$ python3 -q
>>> import numpy as np
>>> import numpy.linalg as la
>>> np.set_printoptions(suppress=True, linewidth=160)
>>> rnd = lambda a: np.round(a, 2) + 0
>>> arr = np.load("layer14.npy")
>>> rnd(arr)
array([[ 1.38, -0.13,  1.07, -0.6 ],
       [-0.13,  2.13, -0.13,  0.29],
       [ 1.07, -0.13,  0.96,  0.09],
       [-0.6 ,  0.29,  0.09,  2.53]])
>>> # equal to its transpose
>>> np.allclose(arr, arr.T)
True
>>> rnd(np.trace(arr))
np.float64(7.0)
>>> rnd(np.sort(np.abs(la.eigvals(arr))))
array([0., 2., 2., 3.])
>>> rnd(la.matrix_power(arr, 4))
array([[ 23.67, -10.74,  14.84, -25.45],
       [-10.74,  24.47,  -5.87,  18.18],
       [ 14.84,  -5.87,  10.85,  -9.59],
       [-25.45,  18.18,  -9.59,  54.  ]])
>>> print(rnd(np.abs(la.eigvals(arr)).max()))
3.0
>>> rnd((arr + arr.T) / 2)
array([[ 1.38, -0.13,  1.07, -0.6 ],
       [-0.13,  2.13, -0.13,  0.29],
       [ 1.07, -0.13,  0.96,  0.09],
       [-0.6 ,  0.29,  0.09,  2.53]])
>>> left, sigma, VT = la.svd(arr)
>>> np.argmax(sigma[:-1] / (sigma[1:] + 1e-6)) + 1
np.int64(3)
>>> out = left[:, :3] @ np.diag(sigma[:3]) @ VT[:3]
>>> rnd(la.norm(arr - out, 2)), rnd(sigma[3])
(np.float64(0.0), np.float64(0.0))
>>> out = np.array([[5, 3, 5, 5, 5, 0, 3],
...     [2, 2, 2, 0, 3, 5, 0],
...     [0, 3, 5, 4, 4, 0, 1],
...     [4, 1, 3, 3, 0, 3, 2],
...     [5, 2, 2, 3, 1, 1, 1],
...     [5, 3, 3, 3, 0, 1, 4],
...     [3, 5, 1, 5, 5, 0, 2]])
>>> C = np.array([[0, 0], [0, 3]])
>>> feats = np.block([[out, np.zeros((7, 2))], [np.zeros((2, 7)), C]])
>>> feats
array([[5., 3., 5., 5., 5., 0., 3., 0., 0.],
       [2., 2., 2., 0., 3., 5., 0., 0., 0.],
       [0., 3., 5., 4., 4., 0., 1., 0., 0.],
       [4., 1., 3., 3., 0., 3., 2., 0., 0.],
       [5., 2., 2., 3., 1., 1., 1., 0., 0.],
       [5., 3., 3., 3., 0., 1., 4., 0., 0.],
       [3., 5., 1., 5., 5., 0., 2., 0., 0.],
       [0., 0., 0., 0., 0., 0., 0., 0., 0.],
       [0., 0., 0., 0., 0., 0., 0., 0., 3.]])
>>> rk = la.matrix_rank(feats)
>>> rk
np.int64(8)
>>> ns = la.svd(feats)[2][rk:].T
>>> print([int(la.matrix_rank(feats[:, :j + 1])) for j in range(9)])
[1, 2, 3, 4, 5, 6, 7, 7, 8]
>>> print([int(la.matrix_rank(np.delete(feats, i, axis=0))) for i in range(9)])
[7, 7, 7, 7, 7, 7, 7, 8, 7]
